% python3 -q
>>> import numpy as np
>>> import numpy.linalg as la
>>> np.set_printoptions(precision=1, suppress=True, linewidth=100, legacy="1.25")
>>> rd = lambda a: np.round(a, 1) + 0
>>> data = np.array([[8, 1, 1, 4], [1, 8, 1, 1], [1, 1, 8, 1], [4, 1, 1, 8]])
>>> data
array([[8, 1, 1, 4],
       [1, 8, 1, 1],
       [1, 1, 8, 1],
       [4, 1, 1, 8]])
>>> L = la.cholesky(data)
>>> rd(np.diag(L) ** 2)
array([8. , 7.9, 7.8, 5.9])
>>> rd(np.prod(np.diag(L)) ** 2), rd(la.det(data))
(2912.0, 2912.0)
>>> rd(L)
array([[2.8, 0. , 0. , 0. ],
       [0.4, 2.8, 0. , 0. ],
       [0.4, 0.3, 2.8, 0. ],
       [1.4, 0.2, 0.2, 2.4]])
>>> vec = np.ones(4)
>>> for _ in range(7):
...     vec = data @ vec
...     vec /= la.norm(vec)
...     print(round(vec @ data @ vec, 1))
... 
12.8
12.9
13.0
13.0
13.0
13.0
13.0
>>> rd(la.eigvalsh(data)[-1])
13.0
>>> w, V = la.eigh(data)
>>> rd(la.eigvalsh(data @ data))
array([ 16.,  49.,  64., 169.])
>>> rd(w)
array([ 4.,  7.,  8., 13.])
>>> rd(V.T @ V)
array([[1., 0., 0., 0.],
       [0., 1., 0., 0.],
       [0., 0., 1., 0.],
       [0., 0., 0., 1.]])
>>> E = np.load("a.npy")
>>> E
array([[-3.,  1.,  0.,  0.],
       [ 0., -3.,  1.,  0.],
       [ 0.,  0., -3.,  1.],
       [ 0.,  0.,  0., -3.]])
>>> rd(la.norm(data, 2))
13.0
>>> rd(la.norm(data[1], 1)), rd(la.norm(data[1], np.inf))
(11.0, 8.0)
>>> rd(la.norm(data) ** 2 / la.norm(data, 2) ** 2)
1.8
>>> la.norm(data, axis=1).argmax()
0
>>> rng = np.random.default_rng(29)
>>> lab = rng.permutation(4)
>>> A2 = E[:, lab] * rng.choice([-1, 1], 4)
>>> A2
array([[ 0., -0., -3.,  1.],
       [ 0., -1.,  0., -3.],
       [ 1.,  3.,  0.,  0.],
       [-3., -0.,  0.,  0.]])
>>> U, _, Vh = la.svd(E.T @ A2)
>>> rd(la.lstsq(E, A2)[0])
array([[ 0.,  0.,  1.,  0.],
       [ 0.,  0.,  0.,  1.],
       [ 0., -1.,  0.,  0.],
       [ 1.,  0.,  0.,  0.]])
>>> lab
array([3, 2, 0, 1])
>>> f = np.array([3, 3, -1, 3])
>>> A2 = E + np.outer(f, np.eye(4)[1])
>>> la.matrix_rank(A2 - E)
1
>>> np.poly(E)
array([  1.,  12.,  54., 108.,  81.])
>>> rd(la.eigvals(E).sum().real)
-12.0
>>> rd(la.det(E.T))
81.0
>>> np.diff(E, axis=0)
array([[ 3., -4.,  1.,  0.],
       [ 0.,  3., -4.,  1.],
       [ 0.,  0.,  3., -4.]])
>>> np.abs(E).max()
3.0
>>> rd(la.norm(E))
6.2
>>> E.sum(axis=0)
array([-3., -2., -2., -2.])
>>> rd(la.svd(E, compute_uv=False))
array([3.8, 3.4, 2.8, 2.2])
>>> W0 = np.load("case17.npy")
>>> rd(W0)
array([[ 0.9, -0.2, -0.2, -0.2],
       [-0.2,  0.4, -0.6, -0.6],
       [-0.2, -0.6,  0.4, -0.6],
       [-0.2, -0.6, -0.6,  0.4]])
>>> np.all(la.eigvalsh(W0) > 0)
False
>>> rd(la.eigvalsh(W0).min())
-1.0
>>> K = np.loadtxt("m.csv", delimiter=",")
>>> K
array([[10.,  3.,  5.,  4.],
       [ 5.,  0.,  3.,  0.],
       [ 5.,  5., 10.,  3.],
       [ 0.,  4.,  5.,  2.]])
>>> rd(la.det(K[::-1]))
85.0
>>> rd(la.eigvals(K).sum().real)
22.0
>>> rd(la.det(2 * K)), rd(la.det(K))
(1360.0, 85.0)
>>> rd(np.poly(K))
array([  1., -22.,  70., -26.,  85.])
>>> rd(np.sort(np.abs(la.eigvals(K))))
array([ 1.1,  1.1,  3.8, 18.2])
>>> np.trace(K)
22.0
>>> rd(la.det(K))
85.0
>>> vec = np.array([3, 6, 2, 3])
>>> y = K @ vec
>>> beta, lr = np.zeros(4), 1 / la.norm(K, 2) ** 2
>>> for i in range(25):
...     beta -= lr * K.T @ (K @ beta - y)
...     if i % 5 == 0: print(i, round(la.norm(K @ beta - y), 1))
... 
0 11.5
5 9.1
10 7.9
15 7.2
20 6.5
>>> rd(la.cond(K))
66.7
>>> E.reshape(2, -1)
array([[-3.,  1.,  0.,  0.,  0., -3.,  1.,  0.],
       [ 0.,  0., -3.,  1.,  0.,  0.,  0., -3.]])
>>> E.ravel(order="F")
array([-3.,  0.,  0.,  0.,  1., -3.,  0.,  0.,  0.,  1., -3.,  0.,  0.,  0.,  1., -3.])
>>> blk = E.reshape(4, 2, -1)
>>> blk.shape
(4, 2, 2)
>>> F = np.loadtxt("x.csv", delimiter=",")
>>> F
array([[-2.1,  0.9,  0.5],
       [-0.2,  1.7, -3.2],
       [ 1.1,  0.2,  0.7],
       [-1. , -4.6, -0.9]])
>>> Q = F.astype(float).copy()
>>> for j in range(3):
...     Q[:, j] -= Q[:, :j] @ (Q[:, :j].T @ Q[:, j])
...     Q[:, j] /= la.norm(Q[:, j])
... 
>>> rd(Q.T @ Q)
array([[1., 0., 0.],
       [0., 1., 0.],
       [0., 0., 1.]])
>>> rd(Q)
array([[-0.8,  0.4,  0.3],
       [-0.1,  0.4, -0.9],
       [ 0.4,  0. ,  0.1],
       [-0.4, -0.9, -0.3]])
>>> rd(Q.T @ F)
array([[ 2.6,  1. ,  0.5],
       [ 0. ,  4.9, -0.2],
       [ 0. ,  0. ,  3.4]])
>>> X = np.array([[-1, 2, -1], [-2, -2, -2], [-3, 0, 0], [0, 3, 0]])
>>> vec = np.array([-8, 8, 9])
>>> y = X @ vec
>>> rd(la.solve(X.T @ X, X.T @ y))
array([-8.,  8.,  9.])
>>> rd(la.lstsq(X, y)[0])
array([-8.,  8.,  9.])
>>> y
array([ 15, -18,  24,  24])
>>> y = y + 0.3 * rng.normal(size=4)
>>> rd(y)
array([ 15. , -18.1,  24.1,  24. ])
>>> beta, *_ = la.lstsq(X, y)
>>> beta.round()
array([-8.,  8.,  9.])
>>> [round(float(la.norm(la.solve(X.T @ X + lam * np.eye(3), X.T @ y))), 2) for lam in (0, 1, 10, 100)]
[14.51, 12.0, 6.2, 1.29]
>>> M = np.loadtxt("block8.csv", delimiter=",")
>>> rd(M)
array([[-4.4, -1.2,  3. ],
       [-8.8, -3.4,  3. ],
       [-8.8, -3.4,  3. ],
       [-2.8, -0.4,  3. ],
       [-2.1,  0. ,  3. ],
       [-4. , -1. ,  3. ],
       [-3.5, -0.7,  3. ],
       [-6.7, -2.3,  3. ],
       [-5.8, -1.9,  3. ],
       [-2.4, -0.2,  3. ],
       [ 0.9,  1.4,  3. ],
       [-3.6, -0.8,  3. ],
       [-1.4,  0.3,  3. ],
       [-3.1, -0.5,  3. ],
       [ 0.5,  1.3,  3. ],
       [-4. , -1. ,  3. ],
       [-2.6, -0.3,  3. ],
       [-3.1, -0.5,  3. ],
       [-5.5, -1.8,  3. ],
       [-3.5, -0.8,  3. ],
       [-8.3, -3.1,  3. ],
       [-3.4, -0.7,  3. ]])
>>> U, sig, Vh = la.svd(M)
>>> V = Vh[:(sig > 1e-8).sum()]
>>> vec = M[5] + 5 * M[4] + rng.integers(2) * np.eye(3)[0]
>>> rd(vec)
array([-14.5,  -1.2,  18. ])
>>> rd(V.T @ V)
array([[ 0.8,  0.4, -0.1],
       [ 0.4,  0.3,  0.2],
       [-0.1,  0.2,  0.9]])
>>> np.allclose(V.T @ V @ vec, vec)
True
>>> la.matrix_rank(np.vstack([M, vec]))
2
>>> t = np.radians(36)
>>> Rm = np.eye(3)
>>> Rm[2, 2] = Rm[1, 1] = np.cos(t)
>>> Rm[2, 1], Rm[1, 2] = -np.sin(t), np.sin(t)
>>> rd(Rm)
array([[ 1. ,  0. ,  0. ],
       [ 0. ,  0.8,  0.6],
       [ 0. , -0.6,  0.8]])
>>> A2 = M @ Rm.T
>>> rd(la.svd(M, compute_uv=False)), rd(la.svd(A2, compute_uv=False))
(array([26. ,  7.5,  0. ]), array([26. ,  7.5,  0. ]))
>>> rd(la.det(Rm)), rd(np.trace(Rm))
(1.0, 2.6)
>>> blk = np.stack([M, 3 * M, M[::-1]])
>>> la.matrix_rank(blk)
array([2, 2, 2])
>>> la.matrix_rank(blk.reshape(3, -1))
2
>>> blk.shape
(3, 22, 3)
>>> (blk @ M.T).shape
(3, 22, 22)
>>> A2 = la.inv(W0)
>>> rd(la.det(W0) * A2)
array([[-0.9,  0.2,  0.2,  0.2],
       [ 0.2, -0.4,  0.6,  0.6],
       [ 0.2,  0.6, -0.4,  0.6],
       [ 0.2,  0.6,  0.6, -0.4]])
>>> rd(la.det(W0) * la.det(A2))
1.0
>>> rd(la.cond(W0))
1.0
>>> (np.abs(A2) > 1e-9).astype(int)
array([[1, 1, 1, 1],
       [1, 1, 1, 1],
       [1, 1, 1, 1],
       [1, 1, 1, 1]])
>>> rd(la.inv(A2))
array([[ 0.9, -0.2, -0.2, -0.2],
       [-0.2,  0.4, -0.6, -0.6],
       [-0.2, -0.6,  0.4, -0.6],
       [-0.2, -0.6, -0.6,  0.4]])
>>> rd(la.slogdet(W0)[0])
-1.0
>>> rd(A2)
array([[ 0.9, -0.2, -0.2, -0.2],
       [-0.2,  0.4, -0.6, -0.6],
       [-0.2, -0.6,  0.4, -0.6],
       [-0.2, -0.6, -0.6,  0.4]])
>>> np.allclose(A2, W0.T)
True
>>> def softmax(z):
...     e = np.exp(z - z.max(axis=-1, keepdims=True))
...     return e / e.sum(axis=-1, keepdims=True)
... 
>>> rd(softmax(M[15] + -1))
array([0., 0., 1.])
>>> rd(softmax(M[15]))
array([0., 0., 1.])
>>> S = M @ M.T / np.sqrt(3)
>>> softmax(S).round(6).argmax(axis=1)
array([ 1,  1,  1,  1,  1,  1,  1,  1,  1,  1, 10,  1,  1,  1, 10,  1,  1,  1,  1,  1,  1,  1])
>>> J = np.array([[-0.5, 0.7, 0.4], [0.8, -0.3, 0.3], [0.5, 0.8, -1.1]])
>>> J[:, 1] *= 20
>>> J
array([[-0.5, 14. ,  0.4],
       [ 0.8, -6. ,  0.3],
       [ 0.5, 16. , -1.1]])
>>> la.matrix_rank(J, rtol=0.1)
1
>>> round(np.log10(la.cond(J)))
2
>>> rd(np.abs(la.svd(J)[2][-1]))
array([0.7, 0. , 0.7])
>>> la.cond(J) > 100
False
>>> A2 = np.array([[-3, -2, -1], [-1, -3, 3], [4, 0, 0]])
>>> np.einsum("ik,kj->ij", J, A2)
array([[-10.9, -41. ,  42.5],
       [  4.8,  16.4, -18.8],
       [-21.9, -49. ,  47.5]])
>>> la.matrix_rank(J @ A2)
3
>>> A2.T @ J.T
array([[-10.9,   4.8, -21.9],
       [-41. ,  16.4, -49. ],
       [ 42.5, -18.8,  47.5]])
>>> la.matrix_rank(np.vstack([J, A2.T]))
3
